$ python3 -q
>>> import numpy as np
>>> np.set_printoptions(precision=2, suppress=True, linewidth=200, floatmode="fixed")
>>> E = np.array([[0, -1, -2, 3, -1],
...     [0, 0, 1, 1, 0],
...     [0, 0, 0, 0, 3],
...     [0, 0, 0, 0, 3],
...     [0, 0, 0, 0, 0]])
>>> left, sv, Vt = np.linalg.svd(E)
>>> sv.round(2) + 0
array([4.58, 3.47, 1.38, 0.00, 0.00])
>>> A2 = left[:, :3] @ np.diag(sv[:3]) @ Vt[:3]
>>> np.round(np.linalg.norm(E - A2, 2), 2), round(float(sv[3]), 2)
(np.float64(0.0), 0.0)
>>> np.linalg.matrix_rank(E, rtol=0.05)
np.int64(3)
>>> J = np.array([[2, -4, 1, -2], [-4, 4, -2, 2], [0, 0, 3, -6], [0, 0, -6, 6]])
>>> hat = np.triu(np.array([[-1, -2, 2, 0], [0, -2, 1, -2], [2, 2, 1, -2], [2, -1, 2, -2]]), 1) + np.eye(4)
>>> A2 = hat @ J @ np.linalg.inv(hat)
>>> A2
array([[ 10.00,   8.00, -17.00, -36.00],
       [ -4.00,  -4.00,  25.00,  26.00],
       [  0.00,   0.00,  15.00,  12.00],
       [  0.00,   0.00,  -6.00,  -6.00]])
>>> round(float(np.linalg.det(A2)), 2)
144.0
>>> np.trace(A2), np.trace(J)
(np.float64(15.0), np.int64(15))
>>> hat @ J - J @ hat
array([[  8.00,  -4.00,  10.00, -22.00],
       [  0.00,  -8.00,  19.00, -14.00],
       [  0.00,   0.00,  12.00,  -6.00],
       [  0.00,   0.00,   0.00, -12.00]])
>>> np.poly(A2)
array([  1.00, -15.00,  28.00, 180.00, 144.00])
>>> x = np.array([1, 2, 1, 1])
>>> rhs = J @ x
>>> rhs
array([-7,  4, -3,  0])
>>> np.linalg.solve(J, rhs + J[:, 3])
array([1.00, 2.00, 1.00, 2.00])
>>> np.linalg.solve(J, J[:, 0])
array([ 1.00, -0.00, -0.00, -0.00])
>>> np.linalg.solve(J, rhs)
array([1.00, 2.00, 1.00, 1.00])
>>> np.einsum("ii->", J)
np.int64(15)
>>> np.einsum("ij,ji->", J, J)
np.int64(169)
>>> np.linalg.eigvals(J)
array([-1.12,  7.12, -1.68, 10.68])
>>> round(np.linalg.det(J[::-1]), 2)
np.float64(144.0)
>>> gram = J.T @ J
>>> np.diag(gram)
array([20, 32, 50, 80])
>>> (J @ J.T).shape
(4, 4)
>>> np.trace(gram), (J ** 2).sum()
(np.int64(182), np.int64(182))
>>> np.linalg.matrix_rank(gram)
np.int64(4)
>>> np.allclose(gram, gram.T)
True
>>> gram
array([[ 20, -24,  10, -12],
       [-24,  32, -12,  16],
       [ 10, -12,  50, -60],
       [-12,  16, -60,  80]])
>>> X = np.loadtxt("case7.csv", delimiter=",")
>>> X
array([[-1.97,  0.74,  2.49,  1.26,  0.52],
       [ 2.00, -0.62, -2.44, -1.23, -0.57],
       [ 0.08, -0.01, -0.02, -0.02,  0.13],
       [ 2.01, -0.57, -2.20, -0.98, -0.42],
       [ 0.17, -0.03, -0.20,  0.00, -0.21],
       [ 0.14,  0.03,  0.08,  0.06, -0.03],
       [ 3.94, -1.19, -4.73, -2.09, -1.19],
       [-4.09,  1.10,  4.54,  2.29,  1.25],
       [ 0.10,  0.08,  0.02,  0.09, -0.02],
       [ 3.96, -1.12, -4.60, -2.36, -1.32],
       [ 3.95, -1.13, -4.67, -2.07, -1.14],
       [ 0.13, -0.17, -0.13,  0.08,  0.07],
       [-1.98,  0.43,  2.44,  1.19,  0.56],
       [ 2.10, -0.63, -2.41, -1.11, -0.55],
       [-3.92,  1.25,  4.57,  2.32,  1.16],
       [-4.02,  1.11,  4.57,  2.29,  1.33],
       [ 0.10, -0.01, -0.01,  0.19,  0.18],
       [ 4.07, -1.12, -4.74, -2.23, -1.18],
       [ 0.11,  0.06,  0.12,  0.07,  0.00],
       [ 4.03, -1.18, -4.52, -2.25, -1.12],
       [-4.00,  1.20,  4.55,  2.37,  1.30],
       [ 4.03, -1.13, -4.53, -2.19, -1.19],
       [-3.97,  1.44,  4.57,  2.29,  0.96],
       [ 3.89, -1.17, -4.52, -2.06, -1.20],
       [ 2.09, -0.63, -2.22, -1.05, -0.60],
       [ 1.82, -0.53, -2.36, -1.14, -0.67],
       [ 1.86, -0.57, -2.36, -1.25, -0.68],
       [ 4.05, -1.09, -4.56, -2.12, -1.26]])
>>> lab = X[:, 2] > np.median(X[:, 2])
>>> u = X[lab].mean(axis=0) - X[~lab].mean(axis=0)
>>> u
array([-4.78,  1.42,  5.60,  2.76,  1.45])
>>> (((X - X.mean(axis=0)) @ u > 0) == lab).mean()
np.float64(1.0)
>>> K = np.loadtxt("block6.csv", delimiter=",")
>>> K
array([[-0.53, -0.29,  0.25,  0.75],
       [ 0.16, -0.12,  0.03,  0.08],
       [-0.48,  0.63,  0.02, -0.05],
       [-0.53, -0.57, -0.42, -0.45],
       [ 0.32, -0.07, -0.71,  0.47],
       [-0.27,  0.43, -0.51,  0.09]])
>>> [int(np.linalg.matrix_rank(np.linalg.matrix_power(E, p))) for p in range(1, 6)]
[3, 2, 1, 0, 0]
>>> np.sort(np.linalg.eigvals(E))
array([0.00, 0.00, 0.00, 0.00, 0.00])
>>> np.prod(np.diag(E)), round(np.linalg.det(E), 2)
(np.int64(0), np.float64(0.0))
>>> np.linalg.matrix_rank(E - E[0, 0] * np.eye(5))
np.int64(3)
>>> J @ J
array([[ 20, -24,  25, -30],
       [-24,  32, -30,  40],
       [  0,   0,  45, -54],
       [  0,   0, -54,  72]])
>>> assert J == J.T
Traceback (most recent call last):
  File "<python-input-46>", line 1, in <module>
    assert J == J.T
           ^^^^^^^^
ValueError: The truth value of an array with more than one element is ambiguous. Use a.any() or a.all()
>>> np.linalg.determinant(J)
Traceback (most recent call last):
  File "<python-input-47>", line 1, in <module>
    np.linalg.determinant(J)
    ^^^^^^^^^^^^^^^^^^^^^
AttributeError: module 'numpy.linalg' has no attribute 'determinant'
>>> hat = K @ np.linalg.solve(K.T @ K, K.T)
>>> np.linalg.matrix_rank(np.eye(6) - hat)
np.int64(2)
>>> np.trace(hat)
np.float64(4.0)
>>> np.round(K[:, 2] @ K[:, 1], 2)
np.float64(-0.0)
>>> K @ K.T
array([[ 0.99,  0.02,  0.04,  0.01,  0.03, -0.04],
       [ 0.02,  0.05, -0.15, -0.07,  0.08, -0.10],
       [ 0.04, -0.15,  0.62, -0.08, -0.23,  0.39],
       [ 0.01, -0.07, -0.08,  0.98, -0.04,  0.07],
       [ 0.03,  0.08, -0.23, -0.04,  0.83,  0.29],
       [-0.04, -0.10,  0.39,  0.07,  0.29,  0.53]])
>>> q, r_ = np.linalg.qr(K)
>>> np.abs(np.diag(r_))
array([1.00, 1.00, 1.00, 1.00])
>>> q @ r_
array([[-0.53, -0.29,  0.25,  0.75],
       [ 0.16, -0.12,  0.03,  0.08],
       [-0.48,  0.63,  0.02, -0.05],
       [-0.53, -0.57, -0.42, -0.45],
       [ 0.32, -0.07, -0.71,  0.47],
       [-0.27,  0.43, -0.51,  0.09]])
>>> np.round(q.T @ q, 2) + 0
array([[1.00, 0.00, 0.00, 0.00],
       [0.00, 1.00, 0.00, 0.00],
       [0.00, 0.00, 1.00, 0.00],
       [0.00, 0.00, 0.00, 1.00]])
>>> np.allclose(r_.T @ r_, K.T @ K)
True
>>> M = np.load("w.npy")
>>> M
array([[0.00, 0.00, 3.00],
       [0.00, 0.00, 1.00],
       [3.00, 1.00, 0.00]])
>>> evals, evecs = np.linalg.eigh(M)
>>> evals.round(2) + 0
array([-3.16,  0.00,  3.16])
>>> np.abs(evecs[:, -1])
array([0.67, 0.22, 0.71])
>>> np.round(evecs.T @ evecs, 2) + 0
array([[1.00, 0.00, 0.00],
       [0.00, 1.00, 0.00],
       [0.00, 0.00, 1.00]])
>>> np.round(evecs.T @ M @ evecs, 2) + 0
array([[-3.16,  0.00,  0.00],
       [ 0.00,  0.00,  0.00],
       [ 0.00,  0.00,  3.16]])
>>> np.linalg.eigvalsh(M + 3 * np.eye(3))
array([-0.16,  3.00,  6.16])
>>> [round(float(np.linalg.det(M[:i, :i])), 2) + 0 for i in range(1, 4)]
[0.0, 0.0, 0.0]
>>> np.all(np.linalg.eigvalsh(M) > 0)
np.False_
>>> round(float(np.linalg.eigvalsh(M).min()), 2)
-3.16
>>> evals, evecs = np.linalg.eigh(M)
>>> x = np.array([1, 2, 1])
>>> evecs * np.maximum(evals, 0) @ evecs.T
array([[1.42, 0.47, 1.50],
       [0.47, 0.16, 0.50],
       [1.50, 0.50, 1.58]])
>>> np.abs(M).sum(axis=1).max(), np.round(np.abs(evals).max(), 2)
(np.float64(4.0), np.float64(3.16))
>>> round(float(x @ M @ x / (x @ x)), 2), np.round(evals[0], 2), round(float(evals[-1]), 2)
(1.67, np.float64(-3.16), 3.16)
>>> x = np.array([-1, -5, 5, 9])
>>> rhs = K @ x
>>> np.linalg.lstsq(K, rhs)[0]
array([-1.00, -5.00,  5.00,  9.00])
>>> np.round(np.linalg.pinv(K) @ K, 2) + 0
array([[1.00, 0.00, 0.00, 0.00],
       [0.00, 1.00, 0.00, 0.00],
       [0.00, 0.00, 1.00, 0.00],
       [0.00, 0.00, 0.00, 1.00]])
>>> rng = np.random.default_rng(18200)
>>> rhs = rhs + 0.1 * rng.normal(size=6)
>>> rhs
array([10.07,  1.37, -3.01, -2.71,  0.64, -3.83])
>>> coef, *_ = np.linalg.lstsq(K, rhs)
>>> [round(float(np.linalg.norm(np.linalg.solve(K.T @ K + lam * np.eye(4), K.T @ rhs))), 2) for lam in (0, 1, 10, 100)]
[11.61, 5.81, 1.06, 0.11]
>>> np.round(K.T @ (rhs - K @ coef), 2) + 0
array([0.00, 0.00, 0.00, 0.00])
>>> coef
array([-1.04, -5.13,  5.13,  9.00])
>>> coef.round()
array([-1.00, -5.00,  5.00,  9.00])
>>> np.round(np.linalg.norm(M[0], 1), 2), round(np.linalg.norm(M[0], np.inf), 2)
(np.float64(3.0), np.float64(3.0))
>>> np.round(np.linalg.norm(M, 1), 2), round(float(np.linalg.norm(M, np.inf)), 2)
(np.float64(4.0), 4.0)
>>> M[0] @ M[2]
np.float64(0.0)
>>> np.linalg.norm(M, axis=1).argmax()
np.int64(2)
>>> m1 = np.load("a.npy")
>>> m1
array([[-1.81, -3.36, -2.61,  1.62,  0.35,  1.54,  3.58, -1.05],
       [ 0.04, -2.82, -2.01, -0.63, -0.18,  1.71,  0.79, -1.38],
       [ 0.01,  1.89,  0.03, -0.54,  1.01, -2.54, -3.51,  1.59],
       [-0.44,  2.10,  1.33,  0.91,  0.34, -1.51, -0.27,  1.22],
       [ 0.20,  0.78,  0.53, -0.13,  0.02, -0.47, -0.63,  0.34],
       [ 0.03,  1.59,  0.81,  0.06,  0.31, -1.30, -1.25,  0.93],
       [-0.26, -0.93, -1.10, -0.14,  0.30,  0.06, -0.25, -0.16],
       [-1.33,  0.60, -0.65,  1.18,  1.07, -1.70, -0.34,  1.19]])
>>> np.argsort(-np.linalg.norm(m1, axis=0).round(6), kind="stable")[:3]
array([1, 6, 5])
>>> np.linalg.matrix_rank(m1, rtol=0.1)
np.int64(3)
>>> [round(float(x), 2) for x in np.linalg.svd(m1, compute_uv=False)[:3]]
[9.42, 4.11, 3.31]
>>> round(np.linalg.norm(m1, 2) / np.linalg.norm(m1), 2)
np.float64(0.87)
>>> x = np.array([-2, 2, 1, -2, 1, 2, 1, -1])
>>> m1 @ np.eye(8)[7]
array([-1.05, -1.38,  1.59,  1.22,  0.34,  0.93, -0.16,  1.19])
>>> np.einsum("ij,j->i", m1, x)
array([-0.89, -1.06, -4.30,  0.42,  0.06, -0.66, -1.83, -3.01])
>>> (m1 * x).sum(axis=1)
array([-0.89, -1.06, -4.30,  0.42,  0.06, -0.66, -1.83, -3.01])
>>> (m1 @ x).argmax()
np.int64(3)
>>> q = J.astype(float).copy()
>>> for j in range(4):
...     q[:, j] -= q[:, :j] @ (q[:, :j].T @ q[:, j])
...     q[:, j] /= np.linalg.norm(q[:, j])
... 
>>> np.round(q.T @ J, 2) + 0
array([[ 4.47, -5.37,  2.24, -2.68],
       [ 0.00,  1.79,  0.00,  0.89],
       [ 0.00,  0.00,  6.71, -8.05],
       [ 0.00,  0.00,  0.00,  2.68]])
>>> q.round(2) + 0
array([[ 0.45, -0.89,  0.00,  0.00],
       [-0.89, -0.45,  0.00,  0.00],
       [ 0.00,  0.00,  0.45, -0.89],
       [ 0.00,  0.00, -0.89, -0.45]])
>>> mat = np.array([[0.7, -0.8, -3.1, 0.8, -1.7, -3.1, 0.8],
...     [0.0, -0.2, -0.1, 3.1, 0.7, -0.1, 1.3],
...     [0.0, -0.15, -0.11, 3.15, 0.76, -0.09, 1.22],
...     [0.1, -1.2, -0.4, -0.3, -0.9, 0.1, -1.3],
...     [-2.3, -0.4, 0.4, -1.1, -0.6, 0.2, 1.3],
...     [0.2, 0.5, -0.6, -0.6, -0.1, 1.3, 0.5],
...     [0.3, -0.9, -0.3, -0.2, 0.8, -1.3, 0.1],
...     [-0.7, 0.0, 0.8, 0.1, 0.9, -1.8, -0.2]])
>>> def softmax(z):
...     e = np.exp(z - z.max(axis=-1, keepdims=True))
...     return e / e.sum(axis=-1, keepdims=True)
... 
>>> softmax(mat).sum(axis=1)
array([1.00, 1.00, 1.00, 1.00, 1.00, 1.00, 1.00, 1.00])
>>> np.round(softmax(10 * mat[1]), 2) + 0
array([0.00, 0.00, 0.00, 1.00, 0.00, 0.00, 0.00])
>>> softmax(mat[1] + 3)
array([0.03, 0.03, 0.03, 0.70, 0.06, 0.03, 0.12])
>>> scores = mat @ mat.T / np.sqrt(7)
>>> softmax(scores).round(6).argmax(axis=1)
array([0, 2, 2, 3, 4, 5, 0, 7])
>>> np.round(softmax(scores)[1] @ mat, 2) + 0
array([ 0.00, -0.19, -0.15,  3.01,  0.68, -0.16,  1.23])
>>> softmax(scores + np.triu(np.full(scores.shape, -np.inf), 1))
array([[1.00, 0.00, 0.00, 0.00, 0.00, 0.00, 0.00, 0.00],
       [0.04, 0.96, 0.00, 0.00, 0.00, 0.00, 0.00, 0.00],
       [0.02, 0.48, 0.50, 0.00, 0.00, 0.00, 0.00, 0.00],
       [0.29, 0.04, 0.04, 0.62, 0.00, 0.00, 0.00, 0.00],
       [0.02, 0.01, 0.01, 0.02, 0.93, 0.00, 0.00, 0.00],
       [0.06, 0.09, 0.08, 0.12, 0.20, 0.45, 0.00, 0.00],
       [0.39, 0.09, 0.08, 0.08, 0.05, 0.04, 0.26, 0.00],
       [0.09, 0.08, 0.08, 0.04, 0.08, 0.02, 0.16, 0.44]])
